$ python3 -q
>>> import numpy as np
>>> np.set_printoptions(precision=1, suppress=True, linewidth=140, floatmode="fixed")
>>> s = 3 * 0.2 ** np.arange(3)
>>> rng = np.random.default_rng(5330)
>>> data = rng.normal(size=(30, 3)) * rng.permutation(s)
>>> print(data.round(1) + 0)
[[ 0.0 -1.3  0.5]
 [ 0.0  5.9 -0.9]
 [ 0.1  0.2 -0.2]
 [-0.1 -2.7 -0.5]
 [ 0.0 -2.6  1.2]
 [ 0.1  2.3  0.1]
 [ 0.2 -1.7 -0.3]
 [-0.1 -1.5 -0.5]
 [ 0.2  1.1  0.4]
 [-0.2 -1.3  0.2]
 [-0.2 -2.4 -0.6]
 [ 0.1 -1.1  0.5]
 [ 0.1 -0.5 -0.1]
 [ 0.0  3.8 -0.9]
 [ 0.1 -0.1 -0.4]
 [ 0.0  0.7 -0.3]
 [ 0.0 -3.1  0.7]
 [-0.1 -4.1 -0.2]
 [ 0.0  1.2 -0.1]
 [ 0.1 -0.7  0.6]
 [ 0.0  3.9  0.4]
 [ 0.0 -0.2 -0.1]
 [-0.1  4.1 -0.8]
 [ 0.1 -1.8 -0.5]
 [ 0.0  0.6  0.1]
 [-0.1  5.2 -0.2]
 [-0.2 -1.1  0.1]
 [ 0.0 -0.1 -0.4]
 [ 0.0  3.2 -0.3]
 [-0.1  2.2 -0.4]]
>>> C = data[[21, 17]].astype(float)
>>> for _ in range(4):
...     lab = np.linalg.norm(data[:, None] - C, axis=-1).argmin(axis=1)
...     C = np.array([data[lab == j].mean(axis=0) for j in range(2)])
... 
>>> print(lab)
[1 0 1 1 1 0 1 1 0 1 1 1 1 0 1 0 1 1 0 1 0 1 0 1 0 0 1 1 0 0]
>>> print(np.abs(C[1] - C[0]).argmax())
1
>>> print(np.round(C[1] - C[0], 1) + 0)
[ 0.0 -4.3  0.3]
>>> Ac = (data - data.mean(axis=0)) / data.std(axis=0)
>>> print(Ac.std(axis=0))
[1.0 1.0 1.0]
>>> print(np.argwhere(np.abs(Ac) > 2))
[[1 1]
 [4 2]
 [9 0]]
>>> b = np.linalg.lstsq(np.delete(Ac, 2, axis=1), Ac[:, 2])[0]
>>> print(round(float(1 - np.var(Ac[:, 2] - np.delete(Ac, 2, axis=1) @ b)), 1))
0.2
>>> print(b)
[ 0.2 -0.4]
>>> G = np.cov(data, rowvar=False)
>>> print(np.argwhere(np.triu(np.abs(np.corrcoef(data.T)) > 0.8, 1)))
[]
>>> print(np.argsort(-data.std(axis=0).round(6), kind="stable"))
[1 2 0]
>>> print(np.round(np.linalg.eigvalsh(G)[::-1], 1) + 0)
[6.7 0.2 0.0]
>>> print(np.polyfit(data[:, 2], data[:, 1], 1))
[-1.9  0.1]
>>> print(np.round(np.median(data, axis=0), 1) + 0)
[ 0.0 -0.2 -0.2]
>>> q, evecs = np.linalg.qr(data[:, :2])[0], np.linalg.qr(data[:, 2:])[0]
>>> s = np.linalg.svd(q.T @ evecs, compute_uv=False)
>>> print(np.degrees(np.arccos(s.clip(0, 1))))
[63.3]
>>> print(s)
[0.4]
>>> M2 = data / np.linalg.norm(data, axis=1, keepdims=True)
>>> G = M2 @ M2.T
>>> print(G[10])
[ 0.8 -0.9 -0.6  1.0  0.8 -1.0  1.0  1.0 -1.0  0.9  1.0  0.7  1.0 -0.9  0.4 -0.8  0.9  1.0 -0.9  0.5 -1.0  1.0 -0.9  1.0 -1.0 -1.0  0.9
  0.6 -0.9 -0.9]
>>> W0 = np.loadtxt("case6.csv", delimiter=",")
>>> print(W0)
[[-3.0  1.0 -3.0 -2.0  2.0 -1.0]
 [-1.0 -3.0  1.0 -3.0 -2.0  2.0]
 [ 2.0 -1.0 -3.0  1.0 -3.0 -2.0]
 [-2.0  2.0 -1.0 -3.0  1.0 -3.0]
 [-3.0 -2.0  2.0 -1.0 -3.0  1.0]
 [ 1.0 -3.0 -2.0  2.0 -1.0 -3.0]]
>>> q, evecs = np.linalg.qr(W0[:, :4])[0], np.linalg.qr(W0[:, 4:])[0]
>>> s = np.linalg.svd(q.T @ evecs, compute_uv=False)
>>> print(s)
[0.8 0.7]
>>> M2 = W0 / np.sqrt((W0 ** 2).mean(axis=1, keepdims=True))
>>> print(np.linalg.norm(M2, axis=1))
[2.4 2.4 2.4 2.4 2.4 2.4]
>>> print(np.linalg.matrix_rank(M2) == np.linalg.matrix_rank(W0))
True
>>> print(W0 - W0.mean(axis=1, keepdims=True))
[[-2.0  2.0 -2.0 -1.0  3.0  0.0]
 [ 0.0 -2.0  2.0 -2.0 -1.0  3.0]
 [ 3.0  0.0 -2.0  2.0 -2.0 -1.0]
 [-1.0  3.0  0.0 -2.0  2.0 -2.0]
 [-2.0 -1.0  3.0  0.0 -2.0  2.0]
 [ 2.0 -2.0 -1.0  3.0  0.0 -2.0]]
>>> th = np.radians(120)
>>> r_ = np.eye(6)
>>> r_[3, 3] = r_[0, 0] = np.cos(th)
>>> r_[3, 0], r_[0, 3] = -np.sin(th), np.sin(th)
>>> print(r_)
[[-0.5  0.0  0.0  0.9  0.0  0.0]
 [ 0.0  1.0  0.0  0.0  0.0  0.0]
 [ 0.0  0.0  1.0  0.0  0.0  0.0]
 [-0.9  0.0  0.0 -0.5  0.0  0.0]
 [ 0.0  0.0  0.0  0.0  1.0  0.0]
 [ 0.0  0.0  0.0  0.0  0.0  1.0]]
>>> M2 = W0 @ r_.T
>>> print(np.linalg.svd(W0, compute_uv=False), np.linalg.svd(M2, compute_uv=False))
[7.5 7.5 6.0 2.6 2.6 2.0] [7.5 7.5 6.0 2.6 2.6 2.0]
>>> print(M2)
[[-0.2  1.0 -3.0  3.6  2.0 -1.0]
 [-2.1 -3.0  1.0  2.4 -2.0  2.0]
 [-0.1 -1.0 -3.0 -2.2 -3.0 -2.0]
 [-1.6  2.0 -1.0  3.2  1.0 -3.0]
 [ 0.6 -2.0  2.0  3.1 -3.0  1.0]
 [ 1.2 -3.0 -2.0 -1.9 -1.0 -3.0]]
>>> print(np.allclose(np.linalg.norm(W0, axis=1), np.linalg.norm(M2, axis=1)))
True
>>> print(np.allclose(W0 @ W0.T, W0.T @ W0))
True
>>> print(np.sort(np.abs(np.fft.fft(W0[0]))), np.sort(np.linalg.svd(W0, compute_uv=False)))
[2.0 2.6 2.6 6.0 7.5 7.5] [2.0 2.6 2.6 6.0 7.5 7.5]
>>> x = np.array([2, 1, 5, 0, 1, 2])
>>> print(np.einsum("ij,j->i", W0, x))
[-20.0   2.0 -19.0 -12.0   1.0 -18.0]
>>> print(np.sign((W0 @ x).round(6)))
[-1.0  1.0 -1.0 -1.0  1.0 -1.0]
>>> print(W0 @ x)
[-20.0   2.0 -19.0 -12.0   1.0 -18.0]
>>> E = np.loadtxt("mat.csv", delimiter=",")
>>> print(E)
[[-0.6  1.6 -0.2 -1.1 -0.4]
 [-1.2  3.1 -0.4 -2.2 -0.6]
 [-1.2  2.8 -0.3 -2.2 -0.4]
 [ 0.4 -1.6  0.0  1.0  0.4]
 [ 1.1 -3.0  0.4  2.1  0.6]
 [-1.3  2.8 -0.5 -2.2 -0.6]
 [-0.1  0.0  0.3 -0.1  0.1]
 [ 1.1 -3.0  0.5  2.3  0.7]
 [ 0.1  0.1  0.0 -0.1  0.0]
 [-1.2  3.1 -0.5 -2.2 -0.6]
 [-0.6  1.5 -0.4 -1.1 -0.4]
 [ 0.4 -1.4  0.2  1.0  0.4]
 [ 1.3 -2.9  0.4  2.3  0.5]
 [ 1.1 -3.0  0.3  2.2  0.5]
 [ 0.0  0.2  0.0 -0.1  0.1]
 [-0.5  1.5 -0.3 -1.2 -0.4]
 [ 1.1 -3.1  0.5  2.2  0.6]
 [ 1.0 -3.0  0.6  2.2  0.5]
 [-1.1  3.0 -0.4 -2.3 -0.7]
 [-0.5  1.8 -0.2 -0.9 -0.5]
 [ 0.1  0.0 -0.1 -0.2  0.1]
 [-0.5  1.5 -0.3 -1.1 -0.2]
 [-1.2  3.0 -0.6 -2.1 -0.6]
 [ 1.1 -2.9  0.5  2.2  0.7]
 [ 0.6 -1.7  0.1  1.1  0.4]]
>>> print(np.count_nonzero(E))
118
>>> print(np.linalg.matrix_rank(E))
5
>>> q, r_ = np.linalg.qr(E)
>>> print(r_)
[[  4.4 -11.5   1.7   8.5   2.3]
 [  0.0   1.4  -0.2  -0.7  -0.4]
 [  0.0   0.0  -0.6  -0.1  -0.1]
 [  0.0   0.0   0.0   0.5  -0.1]
 [  0.0   0.0   0.0   0.0   0.4]]
>>> print(np.abs(np.diag(r_)))
[4.4 1.4 0.6 0.5 0.4]
>>> print(q.shape, r_.shape)
(25, 5) (5, 5)
>>> print(np.allclose(r_.T @ r_, E.T @ E))
True
>>> print(np.round(q.T @ q, 1) + 0)
[[1.0 0.0 0.0 0.0 0.0]
 [0.0 1.0 0.0 0.0 0.0]
 [0.0 0.0 1.0 0.0 0.0]
 [0.0 0.0 0.0 1.0 0.0]
 [0.0 0.0 0.0 0.0 1.0]]
>>> print(round(float(abs(r_[0, 0])), 1), round(float(np.linalg.norm(E[:, 0])), 1))
4.4 4.4
>>> print(q.round(1) + 0)
[[-0.1  0.0 -0.1  0.1 -0.2]
 [-0.3  0.0 -0.1  0.1  0.1]
 [-0.3 -0.2 -0.2 -0.2  0.3]
 [ 0.1 -0.4  0.4  0.0  0.1]
 [ 0.2 -0.1  0.1 -0.1 -0.1]
 [-0.3 -0.4  0.1  0.0 -0.2]
 [ 0.0 -0.2 -0.5 -0.2  0.1]
 [ 0.2 -0.1 -0.1  0.2  0.2]
 [ 0.0  0.3  0.0 -0.2  0.1]
 [-0.3  0.0  0.1  0.2  0.1]
 [-0.1  0.0  0.3  0.1 -0.2]
 [ 0.1 -0.2  0.0  0.1  0.2]
 [ 0.3  0.3  0.1  0.1 -0.1]
 [ 0.2 -0.1  0.3  0.1 -0.2]
 [ 0.0  0.1  0.0  0.0  0.4]
 [-0.1  0.1  0.1 -0.2 -0.2]
 [ 0.2 -0.2 -0.1 -0.1 -0.1]
 [ 0.2 -0.3 -0.3  0.1 -0.3]
 [-0.2  0.1 -0.1 -0.3 -0.3]
 [-0.1  0.3 -0.1  0.5 -0.1]
 [ 0.0  0.2  0.2 -0.4  0.2]
 [-0.1  0.1  0.1 -0.1  0.3]
 [-0.3 -0.1  0.3  0.3  0.1]
 [ 0.2  0.0 -0.1  0.1  0.3]
 [ 0.1 -0.1  0.3 -0.2  0.1]]
>>> M = np.array([[-2, 1, 1, 3, -3], [-1, 0, -1, 3, -3], [3, 0, -1, -1, 0]])
>>> print(M)
[[-2  1  1  3 -3]
 [-1  0 -1  3 -3]
 [ 3  0 -1 -1  0]]
>>> x = np.array([0, 5, 2])
>>> rhs = data @ x
>>> print(np.round(np.linalg.solve(data.T @ data, data.T @ rhs), 1) + 0)
[0.0 5.0 2.0]
>>> rhs = rhs + 0.1 * rng.normal(size=30)
>>> print(rhs)
[ -5.3  27.8   0.8 -14.7 -10.5  11.7  -9.0  -8.6   6.3  -6.3 -13.3  -4.3  -2.7  17.2  -1.1   3.2 -14.2 -21.1   6.0  -2.4  20.0  -1.5  19.3
 -10.4   3.1  25.5  -5.5  -1.3  15.6  10.2]
>>> b, *_ = np.linalg.lstsq(data, rhs)
>>> print(np.round(np.linalg.norm(rhs - data @ b), 1))
0.6
>>> print(b)
[-0.1  5.0  2.0]
>>> C = E[[8, 5]].astype(float)
>>> for _ in range(4):
...     lab = np.linalg.norm(E[:, None] - C, axis=-1).argmin(axis=1)
...     C = np.array([E[lab == j].mean(axis=0) for j in range(2)])
... 
>>> print(lab)
[1 1 1 0 0 1 0 0 0 1 1 0 0 0 0 1 0 0 1 1 0 1 1 0 0]
>>> print(np.bincount(lab))
[14 11]
>>> print(C[1] - C[0])
[-1.6  4.1 -0.6 -3.0 -0.9]
>>> print(np.abs(C[1] - C[0]).argmax())
1
>>> M2 = M / np.sqrt((M ** 2).mean(axis=1, keepdims=True))
>>> print(M2[0])
[-0.9  0.5  0.5  1.4 -1.4]
>>> print(np.linalg.matrix_rank(M - M.mean(axis=1, keepdims=True)))
3
>>> Uu, s = np.linalg.svd(M)
Traceback (most recent call last):
  File "<python-input-85>", line 1, in <module>
    Uu, s = np.linalg.svd(M)
    ^^^^^
ValueError: too many values to unpack (expected 2)
>>> Uu, s, Vh = np.linalg.svd(M, full_matrices=False)
>>> print(s / s[0])
[1.0 0.4 0.2]
>>> print((s > 1e-8).sum())
3
>>> print(np.round(Uu.T @ M @ Vh.T, 1) + 0)
[[6.7 0.0 0.0]
 [0.0 3.0 0.0]
 [0.0 0.0 1.2]]
>>> print(Uu.shape, s.shape, Vh.shape)
(3, 3) (3,) (3, 5)
>>> print(np.cumsum(s ** 2) / np.sum(s ** 2))
[0.8 1.0 1.0]
>>> print(np.round(Vh @ Vh.T, 1) + 0)
[[1.0 0.0 0.0]
 [0.0 1.0 0.0]
 [0.0 0.0 1.0]]
>>> print(np.abs(Vh[0]))
[0.4 0.1 0.1 0.6 0.6]
>>> M2 = M / np.linalg.norm(M, axis=1, keepdims=True)
>>> G = M2 @ M2.T
>>> print((np.abs(G) > 0.9).astype(int))
[[1 0 0]
 [0 1 0]
 [0 0 1]]
>>> print(G[0])
[ 1.0  0.9 -0.6]
>>> print(G)
[[ 1.0  0.9 -0.6]
 [ 0.9  1.0 -0.3]
 [-0.6 -0.3  1.0]]
>>> A = np.array([[6.0, 1.0, 1.0, 1.0],
...     [1.0, 6.0, 1.0, 1.0],
...     [1.0, 1.0, 6.0, 1.0],
...     [1.0, 1.0, 1.0, 6.0]])
>>> print(A)
[[6.0 1.0 1.0 1.0]
 [1.0 6.0 1.0 1.0]
 [1.0 1.0 6.0 1.0]
 [1.0 1.0 1.0 6.0]]
>>> x = np.array([0, -4, -5, -1])
>>> a = np.maximum(A @ x, 0)
>>> print(A * (a > 1e-9)[:, None])
[[0.0 0.0 0.0 0.0]
 [0.0 0.0 0.0 0.0]
 [0.0 0.0 0.0 0.0]
 [0.0 0.0 0.0 0.0]]
>>> print(np.maximum(A @ (3 * x), 0))
[0.0 0.0 0.0 0.0]
>>> print(np.maximum(A @ x, 0) - np.maximum(-A @ x, 0))
[-10.0 -30.0 -35.0 -15.0]
>>> ev, evecs = np.linalg.eigh(A)
>>> x = np.array([2, 1, 3, 2])
>>> print(np.abs(A).sum(axis=1).max(), round(np.abs(ev).max(), 1))
9.0 9.0
>>> print(evecs * np.maximum(ev, 0) @ evecs.T)
[[6.0 1.0 1.0 1.0]
 [1.0 6.0 1.0 1.0]
 [1.0 1.0 6.0 1.0]
 [1.0 1.0 1.0 6.0]]
>>> th = np.radians(45)
>>> r_ = np.eye(4)
>>> r_[0, 0] = r_[3, 3] = np.cos(th)
>>> r_[0, 3], r_[3, 0] = -np.sin(th), np.sin(th)
>>> print(r_)
[[ 0.7  0.0  0.0 -0.7]
 [ 0.0  1.0  0.0  0.0]
 [ 0.0  0.0  1.0  0.0]
 [ 0.7  0.0  0.0  0.7]]
>>> M2 = A @ r_.T
>>> print(np.allclose(np.linalg.norm(A, axis=1), np.linalg.norm(M2, axis=1)))
True
>>> print(np.allclose(A @ A.T, M2 @ M2.T))
True
>>> print(M2.round(1) + 0)
[[ 3.5  1.0  1.0  4.9]
 [ 0.0  6.0  1.0  1.4]
 [ 0.0  1.0  6.0  1.4]
 [-3.5  1.0  1.0  4.9]]
>>> print(np.round(np.linalg.det(r_), 1), np.round(np.trace(r_), 1))
1.0 3.4
>>> x = np.array([-2, -2, 3, -1])
>>> rhs = r_ @ x
>>> b, lr = np.zeros(4), 1 / np.linalg.norm(r_, 2) ** 2
>>> for i in range(30):
...     b -= lr * r_.T @ (r_ @ b - rhs)
...     if i % 5 == 0: print(i, round(np.linalg.norm(r_ @ b - rhs), 1))
... 
0 0.0
5 0.0
10 0.0
15 0.0
20 0.0
25 0.0
>>> print(np.round(np.linalg.cond(r_), 1))
1.0
>>> L = np.linalg.cholesky(A)
>>> print(A / np.sqrt(np.outer(np.diag(A), np.diag(A))))
[[1.0 0.2 0.2 0.2]
 [0.2 1.0 0.2 0.2]
 [0.2 0.2 1.0 0.2]
 [0.2 0.2 0.2 1.0]]
>>> print(L)
[[2.4 0.0 0.0 0.0]
 [0.4 2.4 0.0 0.0]
 [0.4 0.3 2.4 0.0]
 [0.4 0.3 0.3 2.4]]
>>> print(np.diag(L) ** 2)
[6.0 5.8 5.7 5.6]
>>> print(np.linalg.eigvalsh(A).min() > 0)
True
>>> print(L @ L.T)
[[6.0 1.0 1.0 1.0]
 [1.0 6.0 1.0 1.0]
 [1.0 1.0 6.0 1.0]
 [1.0 1.0 1.0 6.0]]
>>> m1 = np.array([[-3, -3, -3], [-3, -6, -6], [-3, -6, -9]])
>>> print(m1)
[[-3 -3 -3]
 [-3 -6 -6]
 [-3 -6 -9]]
>>> M2 = np.array([[6, 6, 4], [2, 5, 6], [7, 6, 0]])
>>> print(np.einsum("ij->j", m1))
[ -9 -15 -18]
>>> print(np.einsum("ij,ij->i", m1, m1))
[ 27  81 126]
>>> print(np.einsum("ik,kj->ji", m1, M2))
[[ -45  -72  -93]
 [ -51  -84 -102]
 [ -30  -48  -48]]
>>> print(M2.T @ m1.T)
[[ -45  -72  -93]
 [ -51  -84 -102]
 [ -30  -48  -48]]
>>> print(np.linalg.matrix_rank(m1 @ M2))
3
>>> lab = rng.permutation(3)
>>> print(lab)
[1 2 0]
>>> M2 = m1[lab][:, lab]
>>> print(np.trace(M2))
-18
>>> proj = np.triu(np.array([[-2, -1, 1], [2, 2, -1], [3, 0, 2]]), 1) + np.eye(3)
>>> M2 = proj @ m1 @ np.linalg.inv(proj)
>>> print(np.linalg.matrix_rank(M2))
3
>>> print(round(float(np.linalg.det(M2)), 1))
-27.0
>>> ev, evecs = np.linalg.eig(m1)
>>> print(np.sort(np.linalg.eigvals(m1 @ m1)))
[  0.9   3.7 229.4]
>>> print(np.round(m1 @ evecs[:, 0] - ev[0] * evecs[:, 0], 1) + 0)
[0.0 0.0 0.0]
>>> print(ev)
[-15.1  -1.9  -0.9]
>>> J = np.array([[1.0, 0.0], [0.0, 1.0]])
>>> # splits into 2 blocks
>>> ev, evecs = np.linalg.eigh(J)
>>> x = np.array([2, 1])
>>> print(evecs * np.maximum(ev, 0) @ evecs.T)
[[1.0 0.0]
 [0.0 1.0]]
>>> print(np.linalg.eigvalsh(J[1:, 1:]))
[1.0]
>>> print(evecs * np.abs(ev) @ evecs.T)
[[1.0 0.0]
 [0.0 1.0]]
>>> print(x @ J @ x / (x @ x), ev[0], ev[-1])
1.0 1.0 1.0
>>> print((np.linalg.matrix_power((J != 0) + (J.T != 0) + np.eye(2), 2) > 0).astype(int))
[[1 0]
 [0 1]]
>>> print(round(np.linalg.det(J), 1))
1.0
>>> print((J != 0).astype(int))
[[1 0]
 [0 1]]
>>> print(np.flatnonzero(np.linalg.matrix_power((J != 0) + (J.T != 0) + np.eye(2), 2)[1]))
[1]
>>> print(J @ J)
[[1.0 0.0]
 [0.0 1.0]]
>>> L = np.linalg.cholesky(J)
>>> print(J / np.sqrt(np.outer(np.diag(J), np.diag(J))))
[[1.0 0.0]
 [0.0 1.0]]
>>> print(L)
[[1.0 0.0]
 [0.0 1.0]]
>>> print(np.linalg.eigvalsh(J).min() > 0)
True
>>> print(np.prod(np.diag(L)) ** 2, np.round(np.linalg.det(J), 1))
1.0 1.0
>>> print(np.diag(L) ** 2)
[1.0 1.0]
>>> q = J.astype(float).copy()
>>> for j in range(2):
...     q[:, j] -= q[:, :j] @ (q[:, :j].T @ q[:, j])
...     q[:, j] /= np.linalg.norm(q[:, j])
... 
>>> print(q)
[[1.0 0.0]
 [0.0 1.0]]
>>> X = np.load("dump.npy")
>>> print(X)
[[ 9  0 -1]
 [ 3  2  2]
 [ 2  2 -3]]
>>> r0 = np.array([3, -3, 2])
>>> M2 = X + np.outer(r0, np.eye(3)[0])
>>> print(np.linalg.matrix_rank(M2 - X))
1
>>> print(np.linalg.matrix_rank(np.linalg.inv(M2) - np.linalg.inv(X), tol=1e-8))
1
>>> print(round(float(np.linalg.det(M2) / np.linalg.det(X)), 1), round(1 + np.linalg.solve(X, r0)[0], 1))
1.2 1.2
>>> print(M2)
[[12.0  0.0 -1.0]
 [ 0.0  2.0  2.0]
 [ 4.0  2.0 -3.0]]
>>> lab = rng.permutation(3)
>>> M2 = X[:, lab] * rng.choice([-1, 1], 3)
>>> print(M2)
[[ 0 -1 -9]
 [-2  2 -3]
 [-2 -3 -2]]
>>> Uu, _, Vh = np.linalg.svd(X.T @ M2)
>>> print(np.round(np.linalg.lstsq(X, M2)[0], 1) + 0)
[[ 0.0  0.0 -1.0]
 [-1.0  0.0  0.0]
 [ 0.0  1.0  0.0]]
>>> print(lab)
[1 2 0]
